$ ipython --no-banner

In [1]: import numpy as np

In [2]: import numpy.linalg as la

In [3]: np.set_printoptions(suppress=True, linewidth=140)

In [4]: f = np.array([6, 5, 6]) + 0.5

In [5]: M = np.outer(f, f) / (f @ f)

In [6]: M.round(4)
Out[6]: 
array([[0.3682, 0.3115, 0.3682],
       [0.3115, 0.2636, 0.3115],
       [0.3682, 0.3115, 0.3682]])

In [7]: vals, vecs = la.eigh(M)

In [8]: vec = np.array([-2, 5, 4])

In [9]: round(float(vec @ M @ vec / (vec @ vec)), 4), round(float(vals[0]), 4), np.round(vals[-1], 4)
Out[9]: (0.3176, -0.0, np.float64(1.0))

In [10]: np.round(la.eigvalsh(M[1:, 1:]), 4) + 0
Out[10]: array([0.    , 0.6318])

In [11]: np.round(vecs * np.maximum(vals, 0) @ vecs.T, 4)
Out[11]: 
array([[0.3682, 0.3115, 0.3682],
       [0.3115, 0.2636, 0.3115],
       [0.3682, 0.3115, 0.3682]])

In [12]: r = la.matrix_rank(M)

In [13]: r
Out[13]: np.int64(1)

In [14]: N = la.svd(M)[2][r:].T

In [15]: N.shape
Out[15]: (3, 2)

In [16]: np.round(N @ N.T, 4)
Out[16]: 
array([[ 0.6318, -0.3115, -0.3682],
       [-0.3115,  0.7364, -0.3115],
       [-0.3682, -0.3115,  0.6318]])

In [17]: [int(la.matrix_rank(np.delete(M, i, axis=0))) for i in range(3)]
Out[17]: [1, 1, 1]

In [18]: [int(la.matrix_rank(M[:, :j + 1])) for j in range(3)]
Out[18]: [1, 1, 1]

In [19]: la.matrix_rank(M.T @ M), la.matrix_rank(M @ M.T)
Out[19]: (np.int64(1), np.int64(1))

In [20]: Uu, sig, vt = la.svd(M)

In [21]: np.argmax(sig[:-1] / (sig[1:] + 1e-6)) + 1
Out[21]: np.int64(1)

In [22]: sig.round(4) + 0
Out[22]: array([1., 0., 0.])

In [23]: B = Uu[:, :1] @ np.diag(sig[:1]) @ vt[:1]

In [24]: la.matrix_rank(M, rtol=0.05)
Out[24]: np.int64(1)

In [25]: B.round(4)
Out[25]: 
array([[0.3682, 0.3115, 0.3682],
       [0.3115, 0.2636, 0.3115],
       [0.3682, 0.3115, 0.3682]])

In [26]: np.round(la.norm(M - B, 2), 4), np.round(sig[1], 4)
Out[26]: (np.float64(0.0), np.float64(0.0))

In [27]: np.round(np.abs(M - B).max(), 4)
Out[27]: np.float64(0.0)
